In [1]: import numpy as np

In [2]: np.set_printoptions(precision=1, suppress=True, linewidth=120)

In [3]: M2 = np.array([[3, 2, 2], [1, 3, 2], [1, 2, 0]])

In [4]: m1 = np.tril(M2)

In [5]: m1
Out[5]: 
array([[3, 0, 0],
       [1, 3, 0],
       [1, 2, 0]])

In [6]: np.round(np.linalg.det(2 * m1), 1), round(np.linalg.det(m1), 1)
Out[6]: (np.float64(0.0), np.float64(0.0))

In [7]: np.einsum("ii->", m1)
Out[7]: np.int64(6)

In [8]: round(float(np.linalg.det(m1[::-1])), 1)
Out[8]: 0.0

In [9]: np.kron(np.eye(2, dtype=int), m1)
Out[9]: 
array([[3, 0, 0, 0, 0, 0],
       [1, 3, 0, 0, 0, 0],
       [1, 2, 0, 0, 0, 0],
       [0, 0, 0, 3, 0, 0],
       [0, 0, 0, 1, 3, 0],
       [0, 0, 0, 1, 2, 0]])

In [10]: np.round(np.linalg.eigvals(m1).sum().real, 1)
Out[10]: np.float64(6.0)

In [11]: rng = np.random.default_rng(219128)

In [12]: labels = rng.permutation(3)

In [13]: labels
Out[13]: array([1, 2, 0])

In [14]: M2 = m1[labels][:, labels]

In [15]: np.allclose(M2, m1)
Out[15]: False

In [16]: np.round(np.linalg.det(M2), 1), np.round(np.linalg.det(m1[labels]), 1)
Out[16]: (np.float64(0.0), np.float64(0.0))

In [17]: M2
Out[17]: 
array([[3, 0, 1],
       [2, 0, 1],
       [0, 0, 3]])

In [18]: np.trace(M2)
Out[18]: np.int64(6)

In [19]: np.diag(M2)
Out[19]: array([3, 0, 3])

In [20]: np.sort(np.abs(np.linalg.eigvals(M2)))
Out[20]: array([0., 3., 3.])

In [21]: np.linalg.matrix_rank(m1, rtol=0.1)
Out[21]: np.int64(2)

In [22]: np.argsort(-np.linalg.norm(m1, axis=0).round(6), kind="stable")[:3]
Out[22]: array([1, 0, 2])

In [23]: round(float(np.linalg.norm(m1, 2) / np.linalg.norm(m1)), 1)
Out[23]: 0.8

In [24]: [round(float(x), 1) for x in np.linalg.svd(m1, compute_uv=False)[:3]]
Out[24]: [4.1, 2.6, 0.0]
